% python3 -q
>>> import numpy as np
>>> from numpy import linalg as LA
>>> np.set_printoptions(suppress=True, linewidth=160)
>>> F = np.load("dump.npy")
>>> print(F)
[[-3.  1.  0.  0.  0.]
 [ 0. -3.  1.  0.  0.]
 [ 0.  0. -3.  1.  0.]
 [ 0.  0.  0. -3.  1.]
 [ 0.  0.  0.  0. -3.]]
>>> def softmax(z):
...     e = np.exp(z - z.max(axis=-1, keepdims=True))
...     return e / e.sum(axis=-1, keepdims=True)
... 
>>> print(np.round(softmax(F[4]), 3))
[0.247 0.247 0.247 0.247 0.012]
>>> print(np.round(softmax(F[4] + -2), 3))
[0.247 0.247 0.247 0.247 0.012]
>>> print(softmax(F).sum(axis=1))
[1. 1. 1. 1. 1.]
>>> S = F @ F.T / np.sqrt(5)
>>> print(softmax(S).round(6).argmax(axis=1))
[0 1 2 3 4]
>>> print(np.round(softmax(S)[4] @ F, 3))
[-0.051 -0.034 -0.034  0.004 -2.83 ]
>>> other = np.array([[3, 0, 2], [1, 2, 3]])
>>> basis = np.kron(other, F)
>>> print(basis)
[[-9.  3.  0.  0.  0. -0.  0.  0.  0.  0. -6.  2.  0.  0.  0.]
 [ 0. -9.  3.  0.  0.  0. -0.  0.  0.  0.  0. -6.  2.  0.  0.]
 [ 0.  0. -9.  3.  0.  0.  0. -0.  0.  0.  0.  0. -6.  2.  0.]
 [ 0.  0.  0. -9.  3.  0.  0.  0. -0.  0.  0.  0.  0. -6.  2.]
 [ 0.  0.  0.  0. -9.  0.  0.  0.  0. -0.  0.  0.  0.  0. -6.]
 [-3.  1.  0.  0.  0. -6.  2.  0.  0.  0. -9.  3.  0.  0.  0.]
 [ 0. -3.  1.  0.  0.  0. -6.  2.  0.  0.  0. -9.  3.  0.  0.]
 [ 0.  0. -3.  1.  0.  0.  0. -6.  2.  0.  0.  0. -9.  3.  0.]
 [ 0.  0.  0. -3.  1.  0.  0.  0. -6.  2.  0.  0.  0. -9.  3.]
 [ 0.  0.  0.  0. -3.  0.  0.  0.  0. -6.  0.  0.  0.  0. -9.]]
>>> G = F.T @ F
>>> print(G)
[[ 9. -3.  0.  0.  0.]
 [-3. 10. -3.  0.  0.]
 [ 0. -3. 10. -3.  0.]
 [ 0.  0. -3. 10. -3.]
 [ 0.  0.  0. -3. 10.]]
>>> print(np.round(LA.svd(F, compute_uv=False) ** 2, 3))
[15.128 12.781  9.673  6.72   4.698]
>>> print(LA.matrix_rank(G))
5
>>> print(np.round(LA.eigvalsh(G)[::-1], 3))
[15.128 12.781  9.673  6.72   4.698]
>>> print(np.trace(G), (F ** 2).sum())
49.0 49.0
>>> print(np.diag(G))
[ 9. 10. 10. 10. 10.]
>>> evals, evecs = LA.eig(G)
>>> print(evals.round(3))
[ 4.698  6.72   9.673 15.128 12.781]
>>> print(np.round(np.sort(LA.eigvals(G @ G)), 3))
[ 22.075  45.156  93.573 163.342 228.854]
>>> print(np.round(np.sort(LA.eigvals(G.T)), 3))
[ 4.698  6.72   9.673 12.781 15.128]
>>> print(np.round(G @ evecs[:, 0] - evals[0] * evecs[:, 0], 3) + 0)
[0. 0. 0. 0. 0.]
>>> A = np.array([[4, 2, 5],
...     [-5, -5, -5],
...     [0, 0, 0],
...     [-5, -5, -5],
...     [4, 2, 5],
...     [0, 0, 0],
...     [0, 0, 0],
...     [4, 2, 5],
...     [0, 0, 0],
...     [-5, -5, -5],
...     [0, 0, 0],
...     [-1, 3, 4]])
>>> hat = A @ LA.solve(A.T @ A, A.T)
>>> print(np.trace(hat))
3.0
>>> print(np.round(np.diag(hat), 3))
[0.333 0.333 0.    0.333 0.333 0.    0.    0.333 0.    0.333 0.    1.   ]
>>> print(np.round(LA.eigvalsh(hat), 3) + 0)
[0. 0. 0. 0. 0. 0. 0. 0. 0. 1. 1. 1.]
>>> print(hat.round(3) + 0)
[[0.333 0.    0.    0.    0.333 0.    0.    0.333 0.    0.    0.    0.   ]
 [0.    0.333 0.    0.333 0.    0.    0.    0.    0.    0.333 0.    0.   ]
 [0.    0.    0.    0.    0.    0.    0.    0.    0.    0.    0.    0.   ]
 [0.    0.333 0.    0.333 0.    0.    0.    0.    0.    0.333 0.    0.   ]
 [0.333 0.    0.    0.    0.333 0.    0.    0.333 0.    0.    0.    0.   ]
 [0.    0.    0.    0.    0.    0.    0.    0.    0.    0.    0.    0.   ]
 [0.    0.    0.    0.    0.    0.    0.    0.    0.    0.    0.    0.   ]
 [0.333 0.    0.    0.    0.333 0.    0.    0.333 0.    0.    0.    0.   ]
 [0.    0.    0.    0.    0.    0.    0.    0.    0.    0.    0.    0.   ]
 [0.    0.333 0.    0.333 0.    0.    0.    0.    0.    0.333 0.    0.   ]
 [0.    0.    0.    0.    0.    0.    0.    0.    0.    0.    0.    0.   ]
 [0.    0.    0.    0.    0.    0.    0.    0.    0.    0.    0.    1.   ]]
>>> Ac = A - A.mean(axis=0)
>>> evecs = LA.svd(Ac)[2][:1]
>>> other = Ac - Ac @ evecs.T @ evecs
>>> print(LA.norm(other, axis=1).round(6).argmax())
11
>>> print(round(float(LA.norm(other) / LA.norm(Ac)), 3))
0.215
>>> print(np.round(other.std(axis=0), 3))
[0.861 0.704 0.472]
>>> print(np.round(np.diag(evecs.T @ evecs), 3))
[0.314 0.24  0.446]
>>> Ac = A - A.mean(axis=0)
>>> U, sig, vt = LA.svd(Ac, full_matrices=False)
>>> print(LA.matrix_rank(Ac))
3
>>> print(np.round(Ac.mean(axis=0), 3) + 0)
[0. 0. 0.]
>>> print(np.round((sig ** 2).sum() ** 2 / (sig ** 4).sum(), 3))
1.097
>>> print((np.sign(U[:, 0]) == np.sign(U[0, 0])).astype(int))
[1 0 1 0 1 1 1 1 1 0 1 1]
>>> print(np.round(sig ** 2 / (sig ** 2).sum(), 3))
[0.954 0.037 0.01 ]
>>> print(np.abs(vt[0]).argmax())
2
>>> other = np.c_[A[:, :2] @ np.array([[-5, 3], [6, -2]]), np.array([1, -2, -3, 0, -3, -2, 1, 0, 3, 2, 3, -1])]
>>> print(other)
[[-8  8  1]
 [-5 -5 -2]
 [ 0  0 -3]
 [-5 -5  0]
 [-8  8 -3]
 [ 0  0 -2]
 [ 0  0  1]
 [-8  8  0]
 [ 0  0  3]
 [-5 -5  2]
 [ 0  0  3]
 [23 -9 -1]]
>>> print(np.round(LA.norm(other - A @ LA.lstsq(A, other)[0], axis=0), 3) + 0)
[0.    0.    6.976]
>>> D = LA.norm(A[:, None] - A[None], axis=-1)
>>> print(LA.matrix_rank(D ** 2))
4
>>> print(np.flatnonzero(D[9] < D.mean() / 2))
[1 3 9]
>>> print(D[9].round(3))
[15.166  0.     8.66   0.    15.166  8.66   8.66  15.166  8.66   0.     8.66  12.689]
>>> print(D.shape)
(12, 12)
>>> print(np.round(LA.norm(A - A.mean(axis=0), axis=1), 3))
[6.841 8.395 0.687 8.395 6.841 0.687 0.687 6.841 0.687 8.395 0.687 5.113]
>>> print((D + 1e9 * np.eye(12)).round(6).argmin(axis=1))
[4 3 5 1 0 2 2 0 2 1 2 2]
>>> J = np.load("block12.npy")
>>> print(J)
[[ 0.  0.  0.  0.  0.  0.  5.  1. -1.  2.]
 [ 0.  0.  0.  0.  0.  0. -3. -4.  3. -5.]
 [ 0.  0.  0.  0.  0.  0. -5. -3. -3.  4.]
 [ 0.  0.  0.  0.  0.  0. -4.  4. -1.  5.]
 [ 0.  0.  0.  0.  0.  0. -5. -1.  1.  5.]
 [ 0.  0.  0.  0.  0.  0.  1.  1. -5. -4.]
 [ 5. -3. -5. -4. -5.  1.  0.  0.  0.  0.]
 [ 1. -4. -3.  4. -1.  1.  0.  0.  0.  0.]
 [-1.  3. -3. -1.  1. -5.  0.  0.  0.  0.]
 [ 2. -5.  4.  5.  5. -4.  0.  0.  0.  0.]]
>>> print(LA.norm(J, axis=1).argmax())
9
>>> print(round(LA.norm(J, "nuc"), 3))
65.316
>>> print(J[0] @ J[4])
-17.0
>>> print(round(float(LA.norm(J, 1)), 3), round(LA.norm(J, np.inf), 3))
25.0 25.0
>>> O, _ = LA.qr(np.array([[-0.2, -0.8, -0.2, 0.3, 0.1, -0.5, 1.0, 0.9],
...     [0.9, 0.8, 0.4, -0.3, -1.8, 0.8, -1.5, -2.2],
...     [0.8, 0.2, -0.6, 0.5, -2.2, 0.1, -2.7, 1.6],
...     [-0.8, 0.8, 0.0, 1.2, 0.2, 1.3, 0.1, -0.3],
...     [1.1, 2.2, 0.4, 2.1, 0.4, 0.9, -1.1, 0.0],
...     [0.6, -1.0, -0.2, 0.3, -1.1, -1.7, 0.4, 1.8],
...     [0.8, 2.0, -1.2, 1.1, -0.1, -0.5, 1.0, 0.0],
...     [-0.3, -0.3, 0.9, -0.9, 0.7, -0.2, 0.5, 0.5]]))
>>> M = 3 * O
>>> print(M.round(3))
[[-0.285 -0.644 -0.488 -1.12  -0.253  0.342 -1.535  2.115]
 [ 1.283  0.006  1.083  1.044  1.557 -0.091 -1.63  -0.004]
 [ 1.14  -0.523 -0.797 -0.226  1.585  0.482  1.706  1.041]
 [-1.14   1.555 -0.208 -1.253  1.66  -0.916 -0.194 -0.186]
 [ 1.568  1.269  1.257 -1.541 -0.813  0.473  0.283  0.103]
 [ 0.855 -1.58  -0.235 -1.259 -0.027 -1.779 -0.219 -0.961]
 [ 1.14   1.336 -1.741  0.819 -0.708 -1.179 -0.342  0.451]
 [-0.428 -0.036  1.498  0.635 -0.28  -1.74   0.891  1.507]]
>>> rng = np.random.default_rng(8024)
>>> lab = rng.permutation(8)
>>> print(lab)
[0 4 5 7 1 3 2 6]
>>> other = M[lab][:, lab]
>>> print(np.round(LA.det(other), 3), np.round(LA.det(M[lab]), 3))
-6561.0 6561.0
>>> print(np.round(np.diag(other), 3))
[-0.285 -0.813 -1.779  1.507  0.006 -1.253 -0.797 -0.342]
>>> print(round(float(np.trace(other)), 3))
-3.755
